% ipython --no-banner

In [1]: import numpy as np

In [2]: from numpy import linalg as LA

In [3]: np.set_printoptions(precision=2, suppress=True, linewidth=200)

In [4]: A = np.array([[1.0, 0.9, 0.81, 0.73, 0.66],
   ...:     [0.9, 1.0, 0.9, 0.81, 0.73],
   ...:     [0.81, 0.9, 1.0, 0.9, 0.81],
   ...:     [0.73, 0.81, 0.9, 1.0, 0.9],
   ...:     [0.66, 0.73, 0.81, 0.9, 1.0]])

In [5]: vals, vecs = LA.eigh(A)

In [6]: print(np.round(vecs.T @ A @ vecs, 2) + 0)
[[0.06 0.   0.   0.   0.  ]
 [0.   0.08 0.   0.   0.  ]
 [0.   0.   0.15 0.   0.  ]
 [0.   0.   0.   0.45 0.  ]
 [0.   0.   0.   0.   4.26]]

In [7]: vecs @ np.diag(vals) @ vecs.T
Out[7]: 
array([[1.  , 0.9 , 0.81, 0.73, 0.66],
       [0.9 , 1.  , 0.9 , 0.81, 0.73],
       [0.81, 0.9 , 1.  , 0.9 , 0.81],
       [0.73, 0.81, 0.9 , 1.  , 0.9 ],
       [0.66, 0.73, 0.81, 0.9 , 1.  ]])

In [8]: print(np.abs(vecs[:, -1]))
[0.43 0.46 0.46 0.46 0.43]

In [9]: LA.eigvalsh(A + 5 * np.eye(5))
Out[9]: array([5.06, 5.08, 5.15, 5.45, 9.26])

In [10]: np.round(vecs.T @ vecs, 2) + 0
Out[10]: 
array([[1., 0., 0., 0., 0.],
       [0., 1., 0., 0., 0.],
       [0., 0., 1., 0., 0.],
       [0., 0., 0., 1., 0.],
       [0., 0., 0., 0., 1.]])

In [11]: q = A.astype(float).copy()

In [12]: for j in range(5):
    ...:     q[:, j] -= q[:, :j] @ (q[:, :j].T @ q[:, j])
    ...:     q[:, j] /= LA.norm(q[:, j])
    ...: 

In [13]: print(np.round(q.T @ q, 2) + 0)
[[1. 0. 0. 0. 0.]
 [0. 1. 0. 0. 0.]
 [0. 0. 1. 0. 0.]
 [0. 0. 0. 1. 0.]
 [0. 0. 0. 0. 1.]]

In [14]: W0 = np.load("m.npy")

In [15]: W0
Out[15]: 
array([[ 27.  ,   8.01, -10.79,  16.91,  -0.38,   1.89],
       [ 27.74,   9.04, -11.39,  17.56,  -0.75,   0.86],
       [ 25.99,   8.03, -12.08,  19.03,  -0.04,   3.49],
       [ 27.05,   8.83, -13.03,  18.69,  -2.82,   2.9 ],
       [ 25.82,   9.98, -12.09,  17.77,   2.5 ,   2.53],
       [ 27.51,   8.47, -12.22,  15.78,   1.88,   6.06],
       [ 27.25,   9.66, -11.36,  18.62,   0.02,   3.52],
       [ 28.33,   8.9 , -12.43,  18.84,   1.07,   2.02],
       [ 25.97,   9.11,  -9.64,  17.94,   0.63,   4.81],
       [ 27.93,   8.32, -12.82,  16.17,   1.54,   2.24],
       [ 27.78,   7.97, -13.21,  16.99,   0.34,   2.4 ],
       [ 27.02,   9.82, -12.37,  15.34,   0.36,   0.95],
       [ 27.52,   8.57, -10.25,  17.48,   1.27,   2.57],
       [ 24.19,   8.79, -12.03,  19.57,   1.36,   2.57],
       [ 27.05,  10.17, -12.01,  20.91,  -2.34,   3.54],
       [ 26.96,   8.73, -12.8 ,  18.47,  -0.95,   2.76],
       [ 26.09,   9.43, -11.74,  15.86,   1.05,   3.88],
       [ 26.99,   8.81,  -9.99,  18.53,  -1.43,   1.43],
       [ 26.08,   9.05, -13.17,  17.02,  -1.19,   2.08],
       [ 27.09,   8.61, -13.06,  17.77,   1.49,   3.85],
       [ 28.19,   7.12, -12.21,  18.24,  -1.13,   2.09],
       [ 24.63,  10.5 , -10.23,  18.12,  -0.58,   3.47],
       [ 27.26,   8.29, -13.21,  17.96,  -0.26,   3.74]])

In [16]: x = np.array([-3, -3, -3, -2, -3, -1])

In [17]: y = W0 @ x

In [18]: LA.solve(W0.T @ W0, W0.T @ y)
Out[18]: array([-3., -3., -3., -2., -3., -1.])

In [19]: LA.lstsq(W0, y)[0]
Out[19]: array([-3., -3., -3., -2., -3., -1.])

In [20]: rng = np.random.default_rng(95674)

In [21]: y = y + 0.3 * rng.normal(size=23)

In [22]: y
Out[22]: 
array([-107.05, -109.42, -106.91, -100.45, -116.74, -114.78, -117.36, -117.4 , -119.2 , -109.27, -104.97, -105.95, -119.  , -108.85, -113.99, -105.5 , -109.92, -111.74,  -98.21, -111.35, -104.3 ,
       -112.73, -105.66])

In [23]: b, *_ = LA.lstsq(W0, y)

In [24]: [round(float(LA.norm(LA.solve(W0.T @ W0 + lam * np.eye(6), W0.T @ y))), 2) for lam in (0, 1, 10, 100)]
Out[24]: [6.47, 6.29, 5.19, 3.35]

In [25]: round(float(LA.norm(y - W0 @ b)), 2)
Out[25]: 0.82

In [26]: b.round()
Out[26]: array([-3., -3., -3., -2., -3., -1.])

In [27]: np.round(W0.T @ (y - W0 @ b), 2) + 0
Out[27]: array([0., 0., 0., 0., 0., 0.])

In [28]: b
Out[28]: array([-2.99, -3.02, -3.06, -2.03, -3.02, -1.05])
